% python3 -q
>>> import numpy as np
>>> from numpy import linalg as LA
>>> np.set_printoptions(precision=1, suppress=True, linewidth=100)
>>> A = np.load("out10.npy")
>>> A
array([[ 0.5, -1.4,  0. ,  0.8],
       [-0.5,  1.3,  0. , -0.1],
       [-1.2,  0.8, -1.8, -0.6],
       [ 0.2,  0.7, -0.8, -0.6]])
>>> vals, evecs = LA.eig(A)
>>> np.sort(LA.eigvals(A.T))
array([-1.9, -0.9,  0.4,  1.8])
>>> vec = np.array([2, 1, 3, 3])
>>> y = A @ vec
>>> coef, lr = np.zeros(4), 1 / LA.norm(A, 2) ** 2
>>> for i in range(40):
...     coef -= lr * A.T @ (A @ coef - y)
...     if i % 10 == 0: print(i, round(LA.norm(A @ coef - y), 1))
... 
0 3.4
10 0.8
20 0.7
30 0.6
>>> round(float(LA.cond(A)), 1)
7.8
>>> X = np.array([[2, 1, 2], [2, 3, 2], [1, 2, 1]])
>>> X
array([[2, 1, 2],
       [2, 3, 2],
       [1, 2, 1]])
>>> np.round(np.trace(LA.pinv(X) @ X), 1)
np.float64(2.0)
>>> np.abs(np.diag(LA.qr(X)[1])) > 1e-9
array([ True,  True, False])
>>> np.unique(X.round(6), axis=0).shape
(3, 3)
>>> Y = X / LA.norm(X, axis=1, keepdims=True)
>>> G = Y @ Y.T
>>> (np.abs(G) > 0.9).astype(int)
array([[1, 0, 0],
       [0, 1, 1],
       [0, 1, 1]])
>>> np.round(np.degrees(np.arccos(np.clip(G[1, 2], -1, 1))), 1)
np.float64(8.0)
>>> np.argwhere(np.triu(np.abs(G) > 0.95, 1))
array([[1, 2]])
>>> left, sig, Vt = LA.svd(X)
>>> sig.round(1) + 0
array([5.5, 1.3, 0. ])
>>> np.argmax(sig[:-1] / (sig[1:] + 1e-6)) + 1
np.int64(2)
>>> Y = left[:, :2] @ np.diag(sig[:2]) @ Vt[:2]
>>> LA.matrix_rank(X, rtol=0.05)
np.int64(2)
>>> round(float(np.abs(X - Y).max()), 1)
0.0
>>> left, sig, Vt = LA.svd(X)
>>> evecs = Vt[:(sig > 1e-8).sum()]
>>> rng = np.random.default_rng(81013)
>>> vec = X[1] + -2 * X[2] + rng.integers(2) * np.eye(3)[0]
>>> vec
array([ 1., -1.,  0.])
>>> np.round(LA.norm(vec - evecs.T @ evecs @ vec), 1)
np.float64(0.7)
>>> LA.matrix_rank(np.vstack([X, vec]))
np.int64(3)
>>> np.allclose(evecs.T @ evecs @ vec, vec)
False
>>> np.round(evecs.T @ evecs, 1) + 0
array([[0.5, 0. , 0.5],
       [0. , 1. , 0. ],
       [0.5, 0. , 0.5]])
>>> J = np.loadtxt("test0.csv", delimiter=",")
>>> J
array([[ 2.,  3.,  1., -2.,  1.],
       [ 0.,  2., -1.,  3.,  3.],
       [ 0.,  0.,  3.,  3.,  2.],
       [ 0.,  0.,  0.,  2.,  2.],
       [ 0.,  0.,  0.,  0.,  2.]])
>>> # triangular
>>> q, evecs = LA.qr(J[:, :1])[0], LA.qr(J[:, 1:])[0]
>>> sig = LA.svd(q.T @ evecs, compute_uv=False)
>>> (sig > 0.9).sum()
np.int64(1)
>>> np.degrees(np.arccos(sig.clip(0, 1)))
array([10.9])
>>> np.round(LA.det(2 * J), 1), np.round(LA.det(J), 1)
(np.float64(1536.0), np.float64(48.0))
>>> round(float(LA.det(J[::-1])), 1)
48.0
>>> np.einsum("ii->", J)
np.float64(11.0)
>>> np.kron(np.eye(2, dtype=int), J)
array([[ 2.,  3.,  1., -2.,  1.,  0.,  0.,  0., -0.,  0.],
       [ 0.,  2., -1.,  3.,  3.,  0.,  0., -0.,  0.,  0.],
       [ 0.,  0.,  3.,  3.,  2.,  0.,  0.,  0.,  0.,  0.],
       [ 0.,  0.,  0.,  2.,  2.,  0.,  0.,  0.,  0.,  0.],
       [ 0.,  0.,  0.,  0.,  2.,  0.,  0.,  0.,  0.,  0.],
       [ 0.,  0.,  0., -0.,  0.,  2.,  3.,  1., -2.,  1.],
       [ 0.,  0., -0.,  0.,  0.,  0.,  2., -1.,  3.,  3.],
       [ 0.,  0.,  0.,  0.,  0.,  0.,  0.,  3.,  3.,  2.],
       [ 0.,  0.,  0.,  0.,  0.,  0.,  0.,  0.,  2.,  2.],
       [ 0.,  0.,  0.,  0.,  0.,  0.,  0.,  0.,  0.,  2.]])
>>> round(LA.det(J.T), 1)
np.float64(48.0)
